>>> import numpy as np
>>> np.set_printoptions(precision=2, suppress=True, linewidth=200)
>>> def rnd(a):
...     return np.round(a, 2) + 0
... 
>>> m1 = np.load("run19.npy")
>>> m1
array([[1, 2, 3, 0, 2],
       [2, 1, 2, 3, 0],
       [3, 2, 1, 2, 3],
       [0, 3, 2, 1, 2],
       [2, 0, 3, 2, 1]])
>>> # symmetric
>>> B = np.array([[-3, -2], [-1, -1], [2, 0], [0, -1], [-2, 0]])
>>> m1 @ B
array([[ -3,  -4],
       [ -3,  -8],
       [-15, -10],
       [ -3,  -4],
       [ -2,  -6]])
>>> np.einsum("ij,ij->i", m1, m1)
array([18, 18, 27, 18, 18])
>>> np.linalg.matrix_rank(np.vstack([m1, B.T]))
np.int64(5)
>>> np.einsum("ij->j", m1)
array([ 8,  8, 11,  8,  8])
>>> B.T @ m1.T
array([[ -3,  -3, -15,  -3,  -2],
       [ -4,  -8, -10,  -4,  -6]])
>>> np.all(np.linalg.eigvalsh(m1) > 0)
np.False_
>>> K = np.load("m.npy")
>>> rnd(K)
array([[-0.24,  0.13, -0.3 , -0.91,  0.04],
       [ 0.28, -0.07, -0.65,  0.16,  0.69],
       [-0.08, -0.04, -0.7 ,  0.21, -0.68],
       [ 0.4 ,  0.91, -0.01,  0.03, -0.08],
       [-0.84,  0.38, -0.07,  0.31,  0.24]])
>>> # columns are unit length and at right angles
>>> w1 = np.array([[2, -4], [-4, 0], [0, 1], [2, -3], [5, 5]])
>>> coef = np.array([1, 2])
>>> act = np.maximum(K @ w1 + coef, 0)
>>> (act > 0).mean(axis=0)
array([0.2, 0.6])
>>> (act > 0).astype(int)
array([[0, 1],
       [1, 1],
       [0, 0],
       [0, 0],
       [0, 1]])
>>> basis = np.array([[2, 1, 3], [3, 0, 2]])
>>> rnd(act @ basis)
array([[16.8 ,  0.  , 11.2 ],
       [20.83,  5.62, 23.26],
       [ 0.  ,  0.  ,  0.  ],
       [ 0.  ,  0.  ,  0.  ],
       [16.69,  0.  , 11.13]])
>>> Q = K.astype(float).copy()
>>> for j in range(5):
...     Q[:, j] -= Q[:, :j] @ (Q[:, :j].T @ Q[:, j])
...     Q[:, j] /= np.linalg.norm(Q[:, j])
... 
>>> rnd(Q.T @ Q)
array([[1., 0., 0., 0., 0.],
       [0., 1., 0., 0., 0.],
       [0., 0., 1., 0., 0.],
       [0., 0., 0., 1., 0.],
       [0., 0., 0., 0., 1.]])
>>> M = np.array([[-0.61, -0.5, -3.9],
...     [-0.36, -0.4, -3.21],
...     [0.12, 0.12, 1.61],
...     [-0.21, -0.31, -2.59],
...     [0.19, 0.18, 1.7],
...     [-0.14, 0.07, -0.74],
...     [0.05, 0.04, 0.62],
...     [0.46, 0.35, 3.12],
...     [-0.63, -0.39, -3.12],
...     [0.43, 0.44, 2.37],
...     [-0.12, 0.07, -0.01],
...     [0.69, 0.64, 4.01]])
>>> # column 2 is much longer than the rest
>>> cen = (M - M.mean(axis=0)) / M.std(axis=0)
>>> cen.std(axis=0)
array([1., 1., 1.])
>>> coef = np.linalg.lstsq(np.delete(cen, 1, axis=1), cen[:, 1])[0]
>>> np.abs(coef).argmax()
np.int64(1)
>>> rnd(1 - np.var(cen[:, 1] - np.delete(cen, 1, axis=1) @ coef))
np.float64(0.96)
>>> E = np.loadtxt("sample11.csv", delimiter=",")
>>> E
array([[  3.45,  -8.86,   1.86],
       [  3.85, -10.48,   1.47],
       [  5.22,  -9.87,   1.72],
       [  6.27,  -6.39,  -3.48],
       [  4.23,  -8.52,   2.24],
       [  3.08,  -7.96,  -1.52],
       [  5.6 ,  -9.83,   2.67],
       [  5.38,  -8.43,  -5.  ],
       [  4.45,  -9.81,   1.45],
       [  5.73,  -5.74,  -3.59],
       [  4.51,  -7.53,  -4.12],
       [  5.71, -10.45,   4.46],
       [  5.07,  -9.44,   1.19],
       [  5.86,  -7.2 ,  -3.2 ],
       [  6.11,  -7.6 ,  -1.83],
       [  4.65,  -9.74,   1.18],
       [  3.99,  -8.31,   0.37],
       [  5.9 ,  -6.23,  -2.4 ],
       [  6.76,  -9.12,   2.53],
       [  3.3 ,  -9.65,   2.66],
       [  4.38, -10.75,   3.1 ],
       [  4.6 ,  -9.35,   2.01],
       [  4.01,  -8.66,   3.3 ],
       [  5.65, -11.43,   4.  ]])
>>> cen = E - E.mean(axis=0)
>>> vecs = np.linalg.svd(cen)[2][:1]
>>> B = cen - cen @ vecs.T @ vecs
>>> rnd((cen @ vecs.T).std(axis=0))
array([3.04])
>>> rnd(np.cov(cen @ vecs.T, rowvar=False))
np.float64(9.62)
>>> rnd(np.linalg.norm(B) / np.linalg.norm(cen))
np.float64(0.37)
>>> data = np.array([[0, 4, 4], [5, -2, 5], [-4, 4, -5], [1, -2, 1], [6, 0, -8]])
>>> data[0] = data[4]
>>> data
array([[ 6,  0, -8],
       [ 5, -2,  5],
       [-4,  4, -5],
       [ 1, -2,  1],
       [ 6,  0, -8]])
>>> # rows 0 and 4 are equal
>>> u, v = data[1], data[2]
>>> u @ v
np.int64(-53)
>>> pr = (u @ v) / (u @ u) * u
>>> np.outer(u, v)
array([[-20,  20, -25],
       [  8,  -8,  10],
       [-20,  20, -25]])
>>> rnd(v - pr)
array([ 0.91,  2.04, -0.09])
>>> rnd(pr)
array([-4.91,  1.96, -4.91])
>>> (v - pr) @ u
np.float64(0.0)
>>> np.linalg.matrix_rank(np.outer(u, v))
np.int64(1)
>>> P = data @ np.linalg.solve(data.T @ data, data.T)
>>> rnd(P @ data[:, 1])
array([ 0., -2.,  4., -2.,  0.])
>>> rnd(np.linalg.eigvalsh(P))
array([0., 0., 1., 1., 1.])
>>> x = np.array([2, 1, 0])
>>> rhs = data @ x
>>> coef, lr = np.zeros(3), 1 / np.linalg.norm(data, 2) ** 2
>>> for i in range(3):
...     coef -= lr * data.T @ (data @ coef - rhs)
...     if i % 1 == 0: print(i, round(np.linalg.norm(data @ coef - rhs), 2))
... 
0 6.85
1 4.24
2 3.29
>>> rnd(coef)
array([ 1.36, -0.3 , -0.45])
>>> Q, vecs = np.linalg.qr(data[:, :1])[0], np.linalg.qr(data[:, 1:])[0]
>>> sig = np.linalg.svd(Q.T @ vecs, compute_uv=False)
>>> rnd(np.degrees(np.arccos(sig.clip(0, 1))))
array([28.16])
>>> (sig > 0.9).sum()
np.int64(0)
>>> x = np.array([0, -2, 0])
>>> rhs = data @ x
>>> rhs
array([ 0,  4, -8,  4,  0])
>>> rnd(np.linalg.lstsq(data, rhs)[0])
array([ 0., -2.,  0.])
>>> rng = np.random.default_rng(180)
>>> rhs = rhs + 0.1 * rng.normal(size=5)
>>> rnd(rhs)
array([ 0.04,  3.93, -8.1 ,  4.09, -0.07])
>>> coef, *_ = np.linalg.lstsq(data, rhs)
>>> rnd(coef)
array([-0.02, -2.07, -0.02])
>>> coef.round()
array([-0., -2., -0.])
>>> basis = np.sign(np.array([[2, 5, -7], [-6, 4, 9], [-5, -7, -3]]))
>>> B = (np.tril(basis, -1) + np.eye(3)) @ (np.triu(basis, 1) + np.eye(3))
>>> evals = np.array([-6, 1, -2])
>>> A = np.rint(B * evals @ np.linalg.inv(B)) + 0
>>> A
array([[-21.,  -4., -11.],
       [ 16.,   2.,   8.],
       [ 22.,   4.,  12.]])
>>> rnd(np.sort(np.abs(np.linalg.eigvals(A))))
array([1., 2., 6.])
>>> np.trace(A)
np.float64(-7.0)
>>> np.allclose(A, A.T)
False
>>> rnd(np.linalg.det(A))
np.float64(12.0)
>>> A @ A
array([[ 135.,   32.,   67.],
       [-128.,  -28.,  -64.],
       [-134.,  -32.,  -66.]])
>>> P = E @ np.linalg.solve(E.T @ E, E.T)
>>> rnd(np.trace(P))
np.float64(3.0)
>>> rnd(P @ E[:, 0])
array([3.45, 3.85, 5.22, 6.27, 4.23, 3.08, 5.6 , 5.38, 4.45, 5.73, 4.51, 5.71, 5.07, 5.86, 6.11, 4.65, 3.99, 5.9 , 6.76, 3.3 , 4.38, 4.6 , 4.01, 5.65])
>>> lab = rng.permutation(3)
>>> lab
array([0, 1, 2])
>>> B = A[lab][:, lab]
>>> np.trace(B)
np.float64(-7.0)
>>> B
array([[-21.,  -4., -11.],
       [ 16.,   2.,   8.],
       [ 22.,   4.,  12.]])
>>> rnd(np.sort(np.abs(np.linalg.eigvals(B))))
array([1., 2., 6.])
>>> Q, vecs = np.linalg.qr(A[:, :1])[0], np.linalg.qr(A[:, 1:])[0]
>>> sig = np.linalg.svd(Q.T @ vecs, compute_uv=False)
>>> rnd(np.linalg.norm(Q @ Q.T - vecs @ vecs.T, 2))
np.float64(1.0)
>>> x = np.array([2, 0, 1])
>>> rhs = A @ x
>>> coef, lr = np.zeros(3), 1 / np.linalg.norm(A, 2) ** 2
>>> for i in range(3):
...     coef -= lr * A.T @ (A @ coef - rhs)
...     if i % 1 == 0: print(i, round(np.linalg.norm(A @ coef - rhs), 2))
... 
0 0.3
1 0.3
2 0.3
>>> rnd(coef)
array([1.93, 0.33, 1.02])
>>> J = np.array([[-2, -1], [-1, -3]])
>>> J
array([[-2, -1],
       [-1, -3]])
>>> x = np.array([1, 0])
>>> rhs = J @ x
>>> rhs
array([-2, -1])
>>> rnd(np.linalg.solve(J, rhs))
array([1., 0.])
>>> rnd(np.linalg.solve(J, rhs + J[:, 0]))
array([2., 0.])
>>> rnd(np.linalg.solve(J, J[:, 1]))
array([0., 1.])
>>> evals, vecs = np.linalg.eigh(J)
>>> rnd(np.linalg.eigvalsh(J + 3 * np.eye(2)))
array([-0.62,  1.62])
>>> np.abs(vecs[:, -1]).round(6).argmax()
np.int64(0)
>>> np.unique(evals.round(6) + 0, return_counts=True)[1]
array([1, 1])
>>> rnd(vecs.T @ J @ vecs)
array([[-3.62,  0.  ],
       [ 0.  , -1.38]])
>>> rnd(vecs @ np.diag(evals) @ vecs.T)
array([[-2., -1.],
       [-1., -3.]])
>>> rnd(np.abs(vecs[:, -1]))
array([0.85, 0.53])
>>> rnd(vecs.T @ vecs)
array([[1., 0.],
       [0., 1.]])
>>> rnd(np.linalg.eigvalsh(J @ J))
array([ 1.91, 13.09])
>>> lab = rng.permutation(2)
>>> B = J[:, lab] * rng.choice([-1, 1], 2)
>>> B
array([[-2, -1],
       [-1, -3]])
>>> Uu, _, Vh = np.linalg.svd(J.T @ B)
>>> rnd(Uu @ Vh)
array([[1., 0.],
       [0., 1.]])
>>> rnd(np.linalg.lstsq(J, B)[0])
array([[1., 0.],
       [0., 1.]])
>>> lab
array([0, 1])
>>> W0 = np.array([[0, 1, 1, 1], [1, 0, 0, 1], [1, 0, 0, 0], [1, 1, 0, 0]])
>>> W0
array([[0, 1, 1, 1],
       [1, 0, 0, 1],
       [1, 0, 0, 0],
       [1, 1, 0, 0]])
>>> # symmetric, so the eigenvalues are real
>>> B = W0 ** -1
Traceback (most recent call last):
  File "<python-input-129>", line 1, in <module>
    B = W0 ** -1
        ~~~^^~~~
ValueError: Integers to negative integer powers are not allowed.
>>> B = np.linalg.inv(W0)
>>> B
array([[ 0.,  0.,  1.,  0.],
       [ 0.,  0., -1.,  1.],
       [ 1., -1.,  2., -1.],
       [-0.,  1., -1., -0.]])
>>> rnd(np.linalg.det(W0) * np.linalg.det(B))
np.float64(1.0)
>>> rnd(np.linalg.inv(B))
array([[0., 1., 1., 1.],
       [1., 0., 0., 1.],
       [1., 0., 0., 0.],
       [1., 1., 0., 0.]])
>>> W0 @ B
array([[1., 0., 0., 0.],
       [0., 1., 0., 0.],
       [0., 0., 1., 0.],
       [0., 0., 0., 1.]])
>>> rnd(np.linalg.slogdet(W0)[0])
np.float64(1.0)
